% ipython --no-banner

In [1]: import numpy as np

In [2]: np.set_printoptions(precision=3, suppress=True, linewidth=200)

In [3]: feats = np.diag(np.array([2, -1, 0, 1, -1, 1, -2]))

In [4]: print(feats)
[[ 2  0  0  0  0  0  0]
 [ 0 -1  0  0  0  0  0]
 [ 0  0  0  0  0  0  0]
 [ 0  0  0  1  0  0  0]
 [ 0  0  0  0 -1  0  0]
 [ 0  0  0  0  0  1  0]
 [ 0  0  0  0  0  0 -2]]

In [5]: print(feats @ feats)
[[4 0 0 0 0 0 0]
 [0 1 0 0 0 0 0]
 [0 0 0 0 0 0 0]
 [0 0 0 1 0 0 0]
 [0 0 0 0 1 0 0]
 [0 0 0 0 0 1 0]
 [0 0 0 0 0 0 4]]

In [6]: print(np.flatnonzero(np.linalg.matrix_power((feats != 0) + (feats.T != 0) + np.eye(7), 7)[5]))
[5]

In [7]: print((np.linalg.matrix_power((feats != 0) + (feats.T != 0) + np.eye(7), 7) > 0).astype(int))
[[1 0 0 0 0 0 0]
 [0 1 0 0 0 0 0]
 [0 0 1 0 0 0 0]
 [0 0 0 1 0 0 0]
 [0 0 0 0 1 0 0]
 [0 0 0 0 0 1 0]
 [0 0 0 0 0 0 1]]

In [8]: M2 = feats[0, 0] * feats[1:] - np.outer(feats[1:, 0], feats[0])

In [9]: print(M2)
[[ 0 -2  0  0  0  0  0]
 [ 0  0  0  0  0  0  0]
 [ 0  0  0  2  0  0  0]
 [ 0  0  0  0 -2  0  0]
 [ 0  0  0  0  0  2  0]
 [ 0  0  0  0  0  0 -4]]

In [10]: print(np.flatnonzero(~M2.round(6).any(axis=1)))
[1]

In [11]: print(feats[:, 0] / feats[0, 0])
[1. 0. 0. 0. 0. 0. 0.]

In [12]: basis = 3 * np.array([[0.3, 0.3, 0.9, 0.2, 1.2, -0.1],
    ...:     [0.3, -0.6, 0.3, 1.5, 0.0, -1.1],
    ...:     [-0.9, -0.9, -0.4, 0.8, 0.1, 0.6]])

In [13]: rng = np.random.default_rng(900)

In [14]: lab = rng.integers(0, 3, 41)

In [15]: m1 = basis[lab] + rng.normal(size=(41, 6))

In [16]: print(m1)
[[ 2.471 -0.683  1.292  3.67  -0.995 -2.807]
 [ 1.956  1.867  2.093  2.372  3.531  0.883]
 [-0.323 -0.333  0.846  4.348 -1.038 -3.452]
 [ 2.104  0.405  1.837 -0.509  3.284 -2.693]
 [ 1.843  0.709  0.681  0.002  3.239 -0.801]
 [-2.797 -4.56  -1.219  2.534 -0.929  2.589]
 [-5.109 -3.183 -1.04   0.999  1.137  2.714]
 [ 0.003  0.122  2.945 -1.663  3.245 -2.081]
 [ 2.974 -1.861  1.866  3.272 -0.261 -2.622]
 [-2.765 -4.223 -2.459  2.005  1.434  0.906]
 [ 2.066 -2.546  1.845  3.204 -0.502 -2.283]
 [ 1.581 -1.986  0.693  5.224  0.4   -4.375]
 [-0.083 -1.463  0.723  4.413 -1.133 -2.128]
 [-3.372 -3.033  0.484  2.079  1.685  3.476]
 [-1.821 -2.804 -1.496  1.657  1.171  1.978]
 [ 1.595  1.333  3.162 -0.757  3.918 -0.087]
 [-2.21  -2.953 -0.367  2.996  0.197  0.934]
 [-0.048 -2.154  0.555  5.871  0.669 -3.359]
 [ 2.281 -0.649  1.497  3.58  -0.928 -4.355]
 [ 1.459 -1.254 -0.258  3.459  1.921 -2.475]
 [ 2.072  0.089  1.671 -0.638  2.757 -0.162]
 [ 1.013  0.62   3.024  0.744  4.759  1.916]
 [ 0.351 -1.72  -0.636  3.174  0.708 -3.216]
 [ 0.315  1.35   2.767  2.213  4.516 -1.69 ]
 [ 1.304 -2.587  0.683  6.005 -2.54  -3.111]
 [ 0.418 -0.573  4.149  1.135  3.608 -1.919]
 [-1.898 -1.476 -1.951  0.682 -0.049  1.974]
 [-1.061 -2.899 -1.441  0.129  0.391  0.825]
 [-1.994 -2.643 -1.454  3.693  0.722  0.647]
 [ 2.006  3.431  2.84  -0.371  4.514  2.261]
 [-2.709 -2.899 -0.53   1.179  1.555  1.116]
 [ 0.258 -2.464  0.19   4.2    1.43  -3.412]
 [-2.917 -2.742 -3.038  1.682  0.109  1.656]
 [ 0.506 -2.793  1.012  4.221  0.697 -1.433]
 [ 3.535 -0.404  3.365  1.153  2.013 -1.443]
 [-1.967 -1.65   0.249  0.959  0.526  1.93 ]
 [-2.693 -2.726 -1.423  2.889  0.076  1.914]
 [ 2.962  1.562  3.2    0.522  4.02  -1.044]
 [-4.842 -4.464 -1.91   2.577 -0.914 -0.436]
 [-2.776 -3.189 -0.25   3.353 -0.498  1.405]
 [-2.248 -1.373 -1.727  5.455  0.848 -0.704]]

In [17]: Xs = (m1 - m1.mean(axis=0)) / m1.std(axis=0)

In [18]: print(np.argwhere(np.abs(Xs) > 2))
[[ 6  0]
 [ 7  3]
 [24  4]
 [29  1]
 [38  0]]

In [19]: coef = np.linalg.lstsq(np.delete(Xs, 1, axis=1), Xs[:, 1])[0]

In [20]: print(round(float(1 - np.var(Xs[:, 1] - np.delete(Xs, 1, axis=1) @ coef)), 3))
0.753

In [21]: print(np.abs(coef).argmax())
0
